$ python3 -q
>>> import numpy as np
>>> import numpy.linalg as la
>>> np.set_printoptions(suppress=True, linewidth=120)
>>> def tidy(a):
...     return np.round(a, 1) + 0
... 
>>> W0 = np.load("case17.npy")
>>> W0
array([[0, 6, 0, 2, 5, 0, 8, 1],
       [0, 0, 8, 2, 7, 0, 8, 3],
       [0, 0, 0, 3, 5, 7, 7, 7],
       [0, 0, 0, 0, 9, 9, 8, 6],
       [0, 0, 0, 0, 0, 8, 5, 8],
       [0, 0, 0, 0, 0, 0, 3, 3],
       [0, 0, 0, 0, 0, 0, 0, 8],
       [0, 0, 0, 0, 0, 0, 0, 0]])
>>> np.prod(np.diag(W0)), tidy(la.det(W0))
(np.int64(0), np.float64(0.0))
>>> [int(la.matrix_rank(la.matrix_power(W0, p))) for p in range(1, 9)]
[7, 6, 5, 4, 3, 2, 1, 0]
>>> la.matrix_rank(W0, rtol=0.1)
np.int64(5)
>>> la.cond(W0) > 100
np.True_
>>> tidy(la.norm(W0, 2) / la.norm(W0))
np.float64(0.8)
>>> try:
...     la.inv(W0)
... except la.LinAlgError as e:
...     print(repr(e))
... 
LinAlgError('Singular matrix')
>>> np.unique(W0.round(6), axis=0).shape
(8, 8)
>>> np.abs(np.diag(la.qr(W0)[1])) > 1e-9
array([False, False, False, False, False, False, False, False])
>>> np.allclose(W0[:-1].T @ la.lstsq(W0[:-1].T, W0[-1])[0], W0[-1])
True
>>> K = np.array([[2, 1, 3], [0, 1, 0], [3, 3, 2], [2, 1, 3], [1, 2, 0], [2, 3, 3]])
>>> q, vecs = la.qr(K[:, :2])[0], la.qr(K[:, 2:])[0]
>>> sig = la.svd(q.T @ vecs, compute_uv=False)
>>> tidy(sig)
array([0.9])
>>> tidy(np.degrees(np.arccos(sig.clip(0, 1))))
array([21.3])
>>> hat = K @ la.solve(K.T @ K, K.T)
>>> np.allclose(hat @ hat, hat)
True
>>> tidy(hat)
array([[ 0.4, -0.1,  0.1,  0.4, -0.2,  0.1],
       [-0.1,  0.2, -0.1, -0.1,  0.1,  0.3],
       [ 0.1, -0.1,  0.8,  0.1,  0.4, -0.1],
       [ 0.4, -0.1,  0.1,  0.4, -0.2,  0.1],
       [-0.2,  0.1,  0.4, -0.2,  0.4,  0.1],
       [ 0.1,  0.3, -0.1,  0.1,  0.1,  0.8]])
>>> tidy(np.trace(hat))
np.float64(3.0)
>>> la.matrix_rank(np.eye(6) - hat)
np.int64(3)
>>> tidy(hat @ K[:, 0])
array([2., 0., 3., 2., 1., 2.])
>>> tidy(np.diag(hat))
array([0.4, 0.2, 0.8, 0.4, 0.4, 0.8])
>>> tidy(la.eigvalsh(hat))
array([0., 0., 0., 1., 1., 1.])
>>> B = K[0, 0] * K[1:] - np.outer(K[1:, 0], K[0])
>>> B
array([[ 0,  2,  0],
       [ 0,  3, -5],
       [ 0,  0,  0],
       [ 0,  3, -3],
       [ 0,  4,  0]])
>>> K[:, 0] / K[0, 0]
array([1. , 0. , 1.5, 1. , 0.5, 1. ])
>>> np.flatnonzero(~B.round(6).any(axis=1))
array([2])
>>> la.matrix_rank(B), la.matrix_rank(K)
(np.int64(2), np.int64(3))
>>> rank = la.matrix_rank(B)
>>> rank
np.int64(2)
>>> null = la.svd(B)[2][rank:].T
>>> [int(la.matrix_rank(B[:i])) for i in range(1, len(B) + 1)]
[1, 2, 2, 2, 2]
>>> rng = np.random.default_rng(766)
>>> F = np.array([[-2, -3, -9, 5, -3, 7, 5, -6],
...     [2, 9, -1, 1, 9, -9, 1, -8],
...     [-2, 1, 5, 4, 6, 7, 6, 1],
...     [6, 1, 6, 8, -1, -5, 2, 7],
...     [0, 2, -7, -4, 2, -4, 5, 0]]) * (rng.random((5, 8)) < 0.3)
>>> F
array([[-2,  0,  0,  0, -3,  7,  0,  0],
       [ 2,  0, -1,  0,  0, -9,  0, -8],
       [-2,  0,  0,  0,  6,  0,  0,  0],
       [ 6,  0,  0,  0,  0,  0,  2,  0],
       [ 0,  0,  0,  0,  0, -4,  0,  0]])
>>> blk = np.stack([F, 4 * F, F[::-1]])
>>> blk.sum(axis=0)
array([[-10,   0,   0,   0, -15,  31,   0,   0],
       [ 16,   0,  -5,   0,   0, -45,   2, -40],
       [-12,   0,   0,   0,  36,   0,   0,   0],
       [ 32,   0,  -1,   0,   0,  -9,  10,  -8],
       [ -2,   0,   0,   0,  -3, -13,   0,   0]])
>>> blk.shape
(3, 5, 8)
>>> la.matrix_rank(blk)
array([5, 5, 5])
>>> np.einsum("bij,cij->bc", blk, blk)
array([[ 308, 1232,    8],
       [1232, 4928,   32],
       [   8,   32,  308]])
>>> la.matrix_rank(blk.reshape(3, -1))
np.int64(2)
